>>> import numpy as np
>>> np.set_printoptions(precision=2, suppress=True, linewidth=160, legacy="1.25")
>>> def tidy(a):
...     return np.round(a, 2) + 0
... 
>>> data = np.load("layer14.npy")
>>> print(data)
[[-1.  2.]
 [ 0. -2.]]
>>> rng = np.random.default_rng(136)
>>> M2 = data + rng.integers(-2, 3, (2, 1)) @ rng.integers(-2, 3, (1, 2))
>>> print(M2)
[[ 1. -2.]
 [-2.  2.]]
>>> print(np.linalg.matrix_rank(M2 - data, tol=1e-8))
1
>>> M2 = data / np.sqrt((data ** 2).mean(axis=1, keepdims=True))
>>> print(tidy(np.linalg.norm(M2, axis=1)))
[1.41 1.41]
>>> print(tidy(M2[0]))
[-0.63  1.26]
>>> hat = np.triu(np.array([[3, 2], [-1, -2]]), 1) + np.eye(2)
>>> M2 = hat @ data @ np.linalg.inv(hat)
>>> print(tidy(np.linalg.det(M2)))
2.0
>>> print(np.poly(M2))
[1. 3. 2.]
>>> print(np.trace(M2), np.trace(data))
-3.0 -3.0
>>> print(hat @ data - data @ hat)
[[ 0. -2.]
 [ 0.  0.]]
>>> def softmax(z):
...     e = np.exp(z - z.max(axis=-1, keepdims=True))
...     return e / e.sum(axis=-1, keepdims=True)
... 
>>> print(tidy(softmax(data[0] + 3)))
[0.05 0.95]
>>> print(tidy(softmax(data[0])))
[0.05 0.95]
>>> att = data @ data.T / np.sqrt(2)
>>> print(softmax(att).round(6).argmax(axis=1))
[0 1]
>>> print(tidy(softmax(att)))
[[1. 0.]
 [0. 1.]]
>>> print(tidy(softmax(att + np.triu(np.full(att.shape, -np.inf), 1))))
[[1. 0.]
 [0. 1.]]
>>> A = np.load("w.npy")
>>> print(A)
[[-0.94 -1.02 -0.89]
 [-1.03 -0.98 -0.97]
 [-1.09 -0.98 -0.97]
 [-1.04 -0.98 -0.98]
 [-0.91 -0.99 -1.  ]
 [-1.02 -1.01 -1.1 ]
 [-1.03 -0.92 -1.03]
 [-1.01 -1.01 -1.06]
 [-0.96 -0.96 -1.03]
 [-0.96 -1.01 -1.03]
 [-0.99 -0.02 -2.  ]
 [-1.02  0.   -2.  ]
 [-0.98 -0.03 -2.02]
 [-1.01  0.05 -2.04]
 [-1.03 -0.07 -2.  ]
 [-0.98  0.1  -1.93]
 [-1.01 -0.08 -1.99]
 [-1.07 -0.04 -1.97]
 [-1.04  0.03 -1.95]
 [-1.12 -0.03 -1.97]]
>>> G = np.cov(A, rowvar=False)
>>> print(tidy(np.linalg.eigvalsh(G)[::-1]))
[0.51 0.   0.  ]
>>> M2 = np.c_[A[:, :1] @ np.array([[2]]), np.array([-1, 0, -2, 1, -1, 0, -1, 2, 2, 2, 0, -2, 0, 0, -2, 0, 0, 1, 0, -2])]
>>> print(M2)
[[-1.88 -1.  ]
 [-2.06  0.  ]
 [-2.18 -2.  ]
 [-2.08  1.  ]
 [-1.82 -1.  ]
 [-2.04  0.  ]
 [-2.06 -1.  ]
 [-2.02  2.  ]
 [-1.92  2.  ]
 [-1.92  2.  ]
 [-1.98  0.  ]
 [-2.04 -2.  ]
 [-1.96  0.  ]
 [-2.02  0.  ]
 [-2.06 -2.  ]
 [-1.96  0.  ]
 [-2.02  0.  ]
 [-2.14  1.  ]
 [-2.08  0.  ]
 [-2.24 -2.  ]]
>>> print(np.linalg.matrix_rank(M2))
2
>>> print(np.linalg.matrix_rank(np.c_[A, M2]))
4
>>> m1 = np.load("mat.npy")
>>> print(m1)
[[0 3]
 [1 0]]
>>> print(m1 @ m1.T)
[[9 0]
 [0 1]]
>>> print(tidy(np.linalg.pinv(m1)))
[[0.   1.  ]
 [0.33 0.  ]]
>>> print(np.allclose(m1, m1.T))
False
>>> print(np.trace(m1))
0
>>> G = m1.T @ m1
>>> print(tidy(np.linalg.svd(m1, compute_uv=False) ** 2))
[9. 1.]
>>> print(np.allclose(G, G.T))
True
>>> print(np.trace(G), (m1 ** 2).sum())
10 10
>>> print((m1 @ m1.T).shape)
(2, 2)
>>> arr = np.load("a.npy")
>>> print(arr)
[[1.   0.7  0.49 0.34]
 [0.7  1.   0.7  0.49]
 [0.49 0.7  1.   0.7 ]
 [0.34 0.49 0.7  1.  ]]
>>> ev, vecs = np.linalg.eigh(arr)
>>> print(ev.sum(), np.trace(arr))
4.0 4.0
>>> print(tidy(vecs @ np.diag(ev) @ vecs.T))
[[1.   0.7  0.49 0.34]
 [0.7  1.   0.7  0.49]
 [0.49 0.7  1.   0.7 ]
 [0.34 0.49 0.7  1.  ]]
>>> print(tidy(np.linalg.eigvalsh(arr + 3 * np.eye(4))))
[3.2  3.32 3.76 5.72]
>>> print(tidy(np.linalg.eigvalsh(arr @ arr)))
[0.04 0.1  0.57 7.42]
>>> M2 = np.linalg.inv(arr)
>>> print(tidy(np.linalg.cond(arr)))
13.39
>>> print(tidy(np.linalg.det(arr) * M2))
[[ 0.26 -0.18  0.    0.  ]
 [-0.18  0.39 -0.18  0.  ]
 [ 0.   -0.18  0.39 -0.18]
 [ 0.    0.   -0.18  0.26]]
>>> print(tidy(np.linalg.inv(M2)))
[[1.   0.7  0.49 0.34]
 [0.7  1.   0.7  0.49]
 [0.49 0.7  1.   0.7 ]
 [0.34 0.49 0.7  1.  ]]
>>> print(np.allclose(M2, arr.T))
False
>>> f = np.array([2, 2, 1, 0])
>>> M2 = arr + np.outer(f, np.eye(4)[3])
>>> print(np.linalg.matrix_rank(np.linalg.inv(M2) - np.linalg.inv(arr), tol=1e-8))
1
>>> print(M2)
[[1.   0.7  0.49 2.34]
 [0.7  1.   0.7  2.49]
 [0.49 0.7  1.   1.7 ]
 [0.34 0.49 0.7  1.  ]]
>>> print(np.linalg.matrix_rank(M2 - arr))
1
>>> M2 = np.array([[-0.3], [0.9], [1.4]])
>>> cent = np.array([[2.5, 0.9, -0.7]])
>>> K = M2 @ cent
>>> print(tidy(K))
[[-0.75 -0.27  0.21]
 [ 2.25  0.81 -0.63]
 [ 3.5   1.26 -0.98]]
>>> rk = np.linalg.matrix_rank(K)
>>> print(rk)
1
>>> N = np.linalg.svd(K)[2][rk:].T
>>> print(tidy(N @ N.T))
[[ 0.17 -0.3   0.23]
 [-0.3   0.89  0.08]
 [ 0.23  0.08  0.94]]
>>> print([int(np.linalg.matrix_rank(np.delete(K, i, axis=0))) for i in range(3)])
[1, 1, 1]
>>> print(tidy(softmax(K[1])))
[0.77 0.18 0.04]
>>> print(tidy(softmax(10 * K[1])))
[1. 0. 0.]
>>> att = K @ K.T / np.sqrt(3)
>>> print(softmax(att).round(6).argmax(axis=1))
[0 2 2]
>>> print([round(float(x), 2) for x in np.linalg.svd(K, compute_uv=False)[:3]])
[4.65, 0.0, 0.0]
>>> print(np.linalg.matrix_rank(K, rtol=0.1))
1
>>> print(np.argsort(-np.linalg.norm(K, axis=0).round(6), kind="stable")[:3])
[0 1 2]
>>> Uu, s, Vt = np.linalg.svd(K)
>>> print(tidy(s))
[4.65 0.   0.  ]
>>> print(np.argmax(s[:-1] / (s[1:] + 1e-6)) + 1)
1
>>> M2 = Uu[:, :1] @ np.diag(s[:1]) @ Vt[:1]
>>> print(tidy(np.linalg.norm(K - M2) / np.linalg.norm(K)))
0.0
>>> print(tidy(np.linalg.norm(K - M2, 2)), tidy(s[1]))
0.0 0.0
>>> print(tidy(np.abs(K - M2).max()))
0.0
>>> print(np.linalg.matrix_rank(K, rtol=0.05))
1
>>> f = np.array([6, -8, 3, 6])
>>> E = -1 * np.eye(4) + np.outer(f, f)
>>> print(E)
[[ 35. -48.  18.  36.]
 [-48.  63. -24. -48.]
 [ 18. -24.   8.  18.]
 [ 36. -48.  18.  35.]]
>>> M2 = np.array([[-2, 1], [0, -1]])
>>> cent = np.kron(M2, E)
>>> print(np.linalg.matrix_rank(cent))
8
>>> print(tidy(np.linalg.norm(E[0], 1)), tidy(np.linalg.norm(E[0], np.inf)))
137.0 48.0
>>> print(tidy(np.linalg.norm(E, axis=1)))
[71.76 95.67 35.89 71.76]
>>> print(tidy(np.linalg.norm(E, 2)))
144.0
>>> print(E[0] @ E[3])
5148.0
>>> J = np.loadtxt("out1.csv", delimiter=",")
>>> print(J)
[[ 1.  2. -2.]
 [ 1.  2. -2.]
 [ 0. -3. -2.]
 [ 0.  0.  0.]
 [ 2.  0.  3.]
 [ 0.  0.  0.]
 [ 0. -3. -2.]
 [ 2.  0.  3.]
 [ 2.  0.  3.]
 [ 2.  0.  3.]
 [ 0.  0.  0.]
 [ 2.  0.  3.]
 [ 2.  0.  3.]
 [ 0.  0.  0.]
 [ 0. -3. -2.]
 [ 0.  0.  0.]
 [ 2.  0.  3.]
 [ 0.  0.  0.]
 [ 3.  2.  1.]
 [ 0. -3. -2.]
 [ 0. -3. -2.]
 [ 2.  0.  3.]
 [ 0. -3. -2.]]
>>> Xs = J - J.mean(axis=0)
>>> vecs = np.linalg.svd(Xs)[2][:2]
>>> M2 = Xs - Xs @ vecs.T @ vecs
>>> print(tidy(np.linalg.norm(M2) / np.linalg.norm(Xs)))
0.19
>>> print(np.linalg.norm(M2, axis=1).round(6).argmax())
18
>>> feats = np.loadtxt("x.csv", delimiter=",")
>>> print(feats)
[[ 1. -3. -3.  1.]
 [-2.  0.  0. -2.]
 [ 0.  0.  1.  1.]
 [ 0.  0.  3.  1.]]
>>> M2 = np.array([[0, 2, -3], [-3, -1, 0], [0, -3, -3], [0, 2, -2]])
>>> print(np.linalg.matrix_rank(np.vstack([feats, M2.T])))
4
>>> print(M2.T @ feats.T)
[[  9.   0.   0.   0.]
 [ 16.  -8.  -1.  -7.]
 [  4.  10.  -5. -11.]]
>>> print(np.einsum("ij,ij->i", feats, feats))
[20.  8.  2. 10.]
>>> print(np.einsum("ik,kj->ij", feats, M2))
[[  9.  16.   4.]
 [  0.  -8.  10.]
 [  0.  -1.  -5.]
 [  0.  -7. -11.]]
>>> print(np.einsum("ij->j", feats))
[-1. -3.  1.  1.]
>>> print(np.linalg.matrix_rank(feats @ M2))
3
>>> hat = np.triu(np.array([[-1, 1, -1, 2], [3, -1, 1, -2], [0, -1, -3, 3], [2, 0, 2, -2]]), 1) + np.eye(4)
>>> M2 = hat @ feats @ np.linalg.inv(hat)
>>> print(np.linalg.matrix_rank(M2))
4
>>> print(tidy(np.linalg.det(M2)))
12.0
>>> print(hat @ feats - feats @ hat)
[[-2. -1.  9.  0.]
 [ 0.  2. -7.  3.]
 [ 0.  0.  9.  0.]
 [ 0.  0.  0. -9.]]
>>> print(tidy(np.poly(M2)))
[ 1. -3. -6. 14. 12.]
>>> print(np.trace(M2), np.trace(feats))
3.0 3.0
>>> print(M2)
[[ -1.  -2.   3. -11.]
 [ -2.   2.  -9.  32.]
 [  0.   0.  10. -26.]
 [  0.   0.   3.  -8.]]
>>> print(np.linalg.matrix_rank(M2, rtol=0.1))
1
>>> print(tidy(np.linalg.norm(M2, 2) / np.linalg.norm(M2)))
1.0
>>> print(np.linalg.cond(M2) > 100)
True
>>> print([round(float(x), 2) for x in np.linalg.svd(M2, compute_uv=False)[:3]])
[45.66, 2.84, 2.0]
>>> lab = rng.permutation(4)
>>> print(lab)
[1 2 3 0]
>>> M2 = feats[lab][:, lab]
>>> print(tidy(np.sort(np.abs(np.linalg.eigvals(M2)))))
[0.73 2.   2.73 3.  ]
>>> print(tidy(np.linalg.det(M2)), tidy(np.linalg.det(feats[lab])))
12.0 -12.0
>>> print(M2)
[[ 0.  0. -2. -2.]
 [ 0.  1.  1.  0.]
 [ 0.  3.  1.  0.]
 [-3. -3.  1.  1.]]
>>> print(np.diag(M2))
[0. 1. 1. 1.]
>>> q, r_ = np.linalg.qr(feats)
>>> print(tidy(q @ r_))
[[ 1. -3. -3.  1.]
 [-2.  0.  0. -2.]
 [ 0.  0.  1.  1.]
 [ 0.  0.  3.  1.]]
>>> print(q.shape, r_.shape)
(4, 4) (4, 4)
>>> print(tidy(abs(r_[0, 0])), tidy(np.linalg.norm(feats[:, 0])))
2.24 2.24
>>> print(tidy(q))
[[-0.45  0.89  0.    0.  ]
 [ 0.89  0.45  0.    0.  ]
 [ 0.    0.   -0.32 -0.95]
 [ 0.    0.   -0.95  0.32]]
